$ python3 -q
>>> import numpy as np
>>> import numpy.linalg as la
>>> np.set_printoptions(suppress=True, linewidth=160)
>>> A = np.loadtxt("a.csv", delimiter=",")
>>> print(A)
[[-2.  0.  0.  0.  0.  0.  0.  0.  0.  0.]
 [ 0.  2.  2.  2.  0.  1.  2.  0.  0.  3.]
 [ 0.  2.  1.  1.  2.  0.  1.  1.  3.  3.]
 [ 0.  1.  0.  2.  0.  1.  1.  3.  0.  1.]
 [ 0.  3.  0.  1.  0.  3.  0.  2.  1.  1.]
 [ 0.  0.  0.  0.  1.  2.  3.  3.  2.  0.]
 [ 0.  1.  3.  0.  0.  0.  0.  0.  0.  0.]
 [ 0.  2.  1.  3.  1.  1.  3.  1.  3.  0.]
 [ 0.  2.  1.  1.  0.  3.  3.  3.  0.  0.]
 [ 0.  0.  2.  3.  1.  3.  1.  2.  0.  2.]]
>>> w1 = np.array([[-2, 8],
...     [5, -9],
...     [-8, -1],
...     [1, 8],
...     [9, -8],
...     [3, 1],
...     [-1, 0],
...     [-1, 8],
...     [-8, 9],
...     [-1, -8]])
>>> b = np.array([0, 1])
>>> H = np.maximum(A @ w1 + b, 0)
>>> print(la.matrix_rank(H))
2
>>> print((H > 0).astype(int))
[[1 0]
 [0 0]
 [0 0]
 [1 1]
 [1 1]
 [0 1]
 [0 0]
 [0 1]
 [1 1]
 [0 1]]
>>> W2 = np.array([[2, 0, 0], [0, 0, 2]])
>>> print((H @ W2).round(6).argmax(axis=1))
[0 0 0 2 0 2 0 2 2 2]
>>> print(w1 @ W2)
[[ -4   0  16]
 [ 10   0 -18]
 [-16   0  -2]
 [  2   0  16]
 [ 18   0 -16]
 [  6   0   2]
 [ -2   0   0]
 [ -2   0  16]
 [-16   0  18]
 [ -2   0 -16]]
>>> rng = np.random.default_rng(34)
>>> Y = A + rng.integers(-2, 3, (10, 9)) @ rng.integers(-2, 3, (9, 10))
>>> print(Y)
[[ -6.  -6.   1.   5.  -7.   5.  -3.  -2.  18. -15.]
 [  4.  -3.   0.  -4.   5.  -4.   3.  -1. -11.  13.]
 [  2.   6.   3.  -8.   4.  -2.  -6.   0.  12.  -4.]
 [  1.   5.  -5.  -3.  11.  -5.   6.  -5.  -7.  10.]
 [ -2.  -2.  11. -20.   4.  -3.  -7.  -5.   0.  10.]
 [  3.  -5.  11. -10.   7.  -3.   8.  -3.   1.  -2.]
 [  7.  -5.   0.  -5.  -5.   4.  -6.  -2.  -9.   1.]
 [ -2. -11.   2.  -3.  -1.   3.  -5.  -3.  12.  -5.]
 [ -3.  -3.   4.   6.   8.  -2.   6.   7.   5.  -9.]
 [ -1.  -8.  -2.  -3.   1.   4.  -5.  -6.   0.   4.]]
>>> print(np.abs(Y - A).sum(axis=1))
[66. 50. 45. 61. 73. 54. 48. 52. 50. 36.]
>>> r0, v = Y[2], Y[5]
>>> print(r0 @ v)
95.0
>>> print(r0 @ r0)
329.0
>>> p = (r0 @ v) / (r0 @ r0) * r0
>>> print(p.round(2))
[ 0.58  1.73  0.87 -2.31  1.16 -0.58 -1.73  0.    3.47 -1.16]
>>> print(np.round(v - p, 2))
[ 2.42 -6.73 10.13 -7.69  5.84 -2.42  9.73 -3.   -2.47 -0.84]
>>> print(la.matrix_rank(np.outer(r0, v)))
1
>>> K = np.loadtxt("x.csv", delimiter=",")
>>> print(K)
[[ 2.  1. -5.  0.  4.  2. -3.  0.  2.  1.  4. -5.  2.  2.]
 [ 2. -1.  4.  1. -2. -2.  0. -2.  0.  1. -5. -4.  3.  4.]
 [-3. -3. -1.  0. -5.  5.  2.  4.  3. -2.  0.  2. -2.  5.]
 [-1. -5. -2.  2.  5.  1.  3. -1.  5.  4. -2. -1.  3.  4.]
 [ 2.  5. -2. -3.  2.  5.  0.  5.  1.  4.  4.  0. -5. -4.]
 [-3. -4. -1.  5.  5. -1.  0.  3.  0. -4.  5. -4. -1. -1.]
 [-4. -5. -3. -2. -3.  0.  1. -2. -2. -1.  3.  4.  0.  1.]
 [ 2. -5. -5.  5.  5. -3.  4. -3.  3. -2. -1.  1.  5.  0.]
 [-2.  4. -1.  3. -3. -5. -3.  3. -4.  1.  3. -5.  5.  5.]
 [-5. -3. -5.  3. -4. -4.  2.  4. -5.  0. -2.  3.  2. -5.]
 [ 5. -3. -4. -5. -1.  5. -1.  4.  5.  2.  2.  5. -5. -1.]
 [-4.  3. -1.  0. -1.  2.  4.  0. -1.  3.  5.  1.  4. -1.]
 [-4. -3.  3.  1. -4. -1.  2. -5.  2.  5.  4.  2.  4.  1.]
 [ 4. -3. -2. -2.  4.  0.  3. -1. -4. -2.  1.  4.  2. -4.]]
>>> r0 = np.array([0, 1, -1, -2, -2, -2, 1, -1, -1, 2, -2, 1, 2, 2])
>>> Y = K + np.outer(r0, np.eye(14)[9])
>>> print(la.matrix_rank(Y - K))
1
>>> print(np.round(la.det(Y) / la.det(K), 2), np.round(1 + la.solve(K, r0)[9], 2))
1.04 1.04
>>> print(la.matrix_rank(la.inv(Y) - la.inv(K), tol=1e-8))
1
